$ ipython --no-banner

In [1]: import numpy as np

In [2]: np.set_printoptions(precision=4, suppress=True, linewidth=200)

In [3]: W0 = np.load("case18.npy")

In [4]: W0
Out[4]: 
array([[-0.8147, -0.8015, -1.4952,  0.4068,  0.0923],
       [-1.9779, -2.7187, -1.7985,  2.7003, -0.8838],
       [ 1.3659, -4.3795,  0.2184, -0.686 ,  0.1053],
       [-0.3938, -2.8783, -1.0983,  0.4983, -0.3219],
       [-0.596 , -2.5793, -0.0663,  3.3088, -0.1334],
       [-0.8002, -1.183 ,  0.8266,  0.0209, -2.1827],
       [ 0.5899, -3.0018, -1.3132,  1.4795,  1.7305],
       [-2.1966, -1.3918, -2.4028,  1.6994, -0.7189],
       [-0.2022, -1.4853, -1.3222,  1.406 ,  1.0063],
       [-0.3581, -1.0915,  1.2033,  1.8788, -1.1069],
       [ 0.8064, -1.489 ,  0.0181,  0.0913,  0.6742],
       [ 1.0248, -4.583 , -1.694 , -0.3224,  1.3217],
       [ 0.2218, -3.0555, -1.6996, -0.4525,  0.5924],
       [-1.2202, -1.4075, -1.097 ,  0.4156, -1.0023],
       [-0.222 , -4.1736, -0.4722,  1.4792, -0.5056],
       [-0.7794, -1.2879, -0.714 ,  2.3038,  0.0922],
       [-0.8173, -3.0893, -2.99  ,  0.9205,  0.9062],
       [-1.21  , -4.1771, -1.8222,  2.8073, -0.2193],
       [ 0.0368,  0.0311,  0.0269,  0.0085,  0.0512],
       [-0.0256,  0.0059,  0.0012, -0.0217, -0.0074],
       [-1.371 , -1.0956, -0.1021,  3.2145, -0.7866],
       [-0.6379, -1.5775, -1.6801, -0.4753, -0.1323],
       [ 1.8027, -3.8221, -0.1911, -0.7115,  1.1901],
       [-1.1781, -1.8828, -0.2909,  2.253 , -1.0079],
       [-1.8152, -1.2156, -0.4932,  1.2958, -1.9033],
       [ 1.7741, -3.816 , -0.1947, -0.7078,  1.2104],
       [ 0.1864, -1.283 ,  0.6023,  1.0065, -0.2143],
       [-0.5734, -4.3851, -2.3812,  1.8924,  0.6895],
       [-2.8143, -1.1701, -1.8009,  2.6048, -1.5937],
       [-1.0074,  0.0255, -1.3079,  1.3209,  0.3008],
       [ 2.0013, -4.5983, -0.4244, -1.609 ,  1.0085],
       [-0.4226, -1.1324,  1.2057,  1.8798, -1.0932],
       [ 1.5687, -2.9982, -0.0199,  0.2017,  1.3753],
       [ 2.0188, -4.5833, -0.39  , -1.5834,  1.0234],
       [-0.1858, -1.3826,  0.2063, -0.8941, -1.3205],
       [-0.4214, -0.632 ,  0.4028, -0.0195, -1.1302],
       [ 1.995 , -4.5959, -0.4029, -1.5811,  0.9554]])

In [5]: proj = W0 @ np.linalg.solve(W0.T @ W0, W0.T)

In [6]: np.round(np.trace(proj), 4)
Out[6]: np.float64(5.0)

In [7]: cen = W0 - W0.mean(axis=0)

In [8]: V = np.linalg.svd(cen)[2][:4]

In [9]: Y = cen - cen @ V.T @ V

In [10]: np.round(np.cov(cen @ V.T, rowvar=False), 4) + 0
Out[10]: 
array([[4.3427, 0.    , 0.    , 0.    ],
       [0.    , 1.9102, 0.    , 0.    ],
       [0.    , 0.    , 0.8505, 0.    ],
       [0.    , 0.    , 0.    , 0.6113]])

In [11]: (cen @ V.T).std(axis=0)
Out[11]: array([2.0556, 1.3633, 0.9097, 0.7712])

In [12]: print(Y.std(axis=0))
[0.0111 0.0025 0.0068 0.0035 0.0079]

In [13]: print(np.diag(V.T @ V))
[0.5077 0.9753 0.8147 0.9513 0.751 ]

In [14]: np.round(np.linalg.norm(Y) / np.linalg.norm(cen), 4)
Out[14]: np.float64(0.0058)

In [15]: gram = np.cov(W0, rowvar=False)

In [16]: np.polyfit(W0[:, 4], W0[:, 2], 1)
Out[16]: array([-0.2817, -0.6892])

In [17]: gram.shape
Out[17]: (5, 5)

In [18]: np.corrcoef(W0.T)
Out[18]: 
array([[ 1.    , -0.5639,  0.3447, -0.7432,  0.7174],
       [-0.5639,  1.    ,  0.2421,  0.2946, -0.5452],
       [ 0.3447,  0.2421,  1.    , -0.183 , -0.2772],
       [-0.7432,  0.2946, -0.183 ,  1.    , -0.3839],
       [ 0.7174, -0.5452, -0.2772, -0.3839,  1.    ]])

In [19]: print(np.argwhere(np.triu(np.abs(np.corrcoef(W0.T)) > 0.8, 1)))
[]

In [20]: round(float(np.corrcoef(W0[:, 4], W0[:, 2])[0, 1]), 4)
Out[20]: -0.2772

In [21]: np.linalg.eigvalsh(gram)[::-1]
Out[21]: array([4.3427, 1.9102, 0.8505, 0.6113, 0.0003])

In [22]: np.argsort(-W0.std(axis=0).round(6), kind="stable")
Out[22]: array([1, 3, 0, 2, 4])

In [23]: W0.std(axis=0)
Out[23]: array([1.2231, 1.4682, 1.0082, 1.3617, 0.9921])

In [24]: Y = np.c_[W0[:, :4] @ np.array([[-2, 2, 0, 2], [-1, -1, 1, -2], [1, -2, 1, -1], [0, 2, 2, -2]]), np.array([6, 3, 3, 0, 6, 7, 7, 0, 0, 6, 1, 9, 4, 0, 5, 3, 9, 6, 3, 3, 8, 3, 6, 1, 5, 1, 6, 4, 8, 6, 9, 0, 3, 8, 9, 6, 7])]

In [25]: print(Y)
[[ 0.9357  2.9761 -1.4831  0.6552  6.    ]
 [ 4.876   7.7605  0.8834 -2.1205  3.    ]
 [ 1.8661  5.3025 -5.5331 12.6444  3.    ]
 [ 2.5676  5.2839 -2.98    5.0707  0.    ]
 [ 3.705   8.1375  3.972  -2.5847  6.    ]
 [ 3.61   -2.0288 -0.3146 -0.1028  7.    ]
 [ 0.5088  9.767  -1.356   5.5376  7.    ]
 [ 3.3822  5.203  -0.3958 -2.6056  0.    ]
 [ 0.5675  6.5373  0.0045  1.0764  0.    ]
 [ 3.011   1.7263  3.8694 -3.4941  6.    ]
 [-0.1057  3.2482 -1.2883  4.3901  1.    ]
 [ 0.8394  9.3758 -6.9218 13.5544  9.    ]
 [ 0.9123  5.9933 -5.6601  9.1592  4.    ]
 [ 2.7509  1.9923 -1.6733  0.6404  0.    ]
 [ 4.1454  7.6324 -1.6874  5.417   5.    ]
 [ 2.1327  5.7647  2.6057 -2.8766  3.    ]
 [ 1.7339  9.2757 -4.2383  5.693   9.    ]
 [ 4.7749 11.0161 -0.3847  2.1418  6.    ]
 [-0.0778  0.0057  0.075  -0.0325  3.    ]
 [ 0.0465 -0.1029 -0.0363 -0.0208  3.    ]
 [ 3.7355  4.9868  5.2313 -6.8777  8.    ]
 [ 1.1732  2.7113 -4.2082  4.5099  3.    ]
 [ 0.0256  6.3867 -5.4362 12.8637  6.    ]
 [ 3.9481  4.6144  2.3323 -2.8057  1.    ]
 [ 4.3528  1.1632  0.8828 -3.2976  5.    ]
 [ 0.0731  6.338  -5.4263 12.7905  1.    ]
 [ 1.5125  2.4642  1.3323  0.3235  6.    ]
 [ 3.1507 11.7855 -2.9815  6.2198  4.    ]
 [ 4.9978  4.3529  2.2386 -6.6971  8.    ]
 [ 0.6814  3.2173  1.3594 -3.3997  6.    ]
 [ 0.1713  6.2317 -8.2407 16.8416  9.    ]
 [ 3.1833  1.6354  3.8329 -3.5457  0.    ]
 [-0.1591  6.5788 -2.6147  8.7503  3.    ]
 [ 0.1557  6.2341 -8.1401 16.761   8.    ]
 [ 1.9605 -1.1898 -2.9645  3.9755  9.    ]
 [ 1.8776 -1.0554 -0.2682  0.0574  6.    ]
 [ 0.203   6.2295 -8.161  16.7469  7.    ]]

In [26]: np.round(np.linalg.norm(Y - W0 @ np.linalg.lstsq(W0, Y)[0], axis=0), 4) + 0
Out[26]: array([ 0.   ,  0.   ,  0.   ,  0.   , 19.378])

In [27]: print(np.linalg.matrix_rank(Y))
5

In [28]: data = np.load("out1.npy")

In [29]: data
Out[29]: 
array([[ 0.8348,  1.4023,  0.5249,  0.5324],
       [ 1.062 ,  2.3463,  1.0361,  0.0523],
       [ 1.2804,  1.7877,  1.1297, -0.3927],
       [ 0.2909,  1.5568,  1.016 , -0.1153],
       [ 1.5399,  2.192 ,  1.0028, -0.0498],
       [ 0.9866,  1.6631,  3.1712,  0.4264],
       [ 1.4206,  2.4194,  3.1478, -0.0114],
       [ 1.2955,  2.1457,  2.7062,  0.1318],
       [ 1.0379,  1.8322,  3.3226, -0.3976],
       [ 0.7009,  1.5764,  3.7611, -0.4283],
       [ 2.8772,  1.0929,  1.633 ,  3.3219],
       [ 3.124 ,  0.4974,  0.8234,  3.2225],
       [ 3.0415,  1.2705,  1.176 ,  2.9639],
       [ 2.7839,  1.0382,  1.1858,  3.1675],
       [ 3.6611,  1.1597,  0.9297,  2.8438]])

In [30]: Y = np.c_[data[:, :1] @ np.array([[1]]), np.array([-1, 0, -3, -1, -3, 3, 2, -2, 0, -1, -2, -1, 1, -2, -3])]

In [31]: print(Y)
[[ 0.8348 -1.    ]
 [ 1.062   0.    ]
 [ 1.2804 -3.    ]
 [ 0.2909 -1.    ]
 [ 1.5399 -3.    ]
 [ 0.9866  3.    ]
 [ 1.4206  2.    ]
 [ 1.2955 -2.    ]
 [ 1.0379  0.    ]
 [ 0.7009 -1.    ]
 [ 2.8772 -2.    ]
 [ 3.124  -1.    ]
 [ 3.0415  1.    ]
 [ 2.7839 -2.    ]
 [ 3.6611 -3.    ]]

In [32]: np.linalg.norm(np.linalg.qr(data)[0].T @ Y, axis=0) ** 2 / ((Y ** 2).sum(axis=0) + 1e-12)
Out[32]: array([1.    , 0.4527])
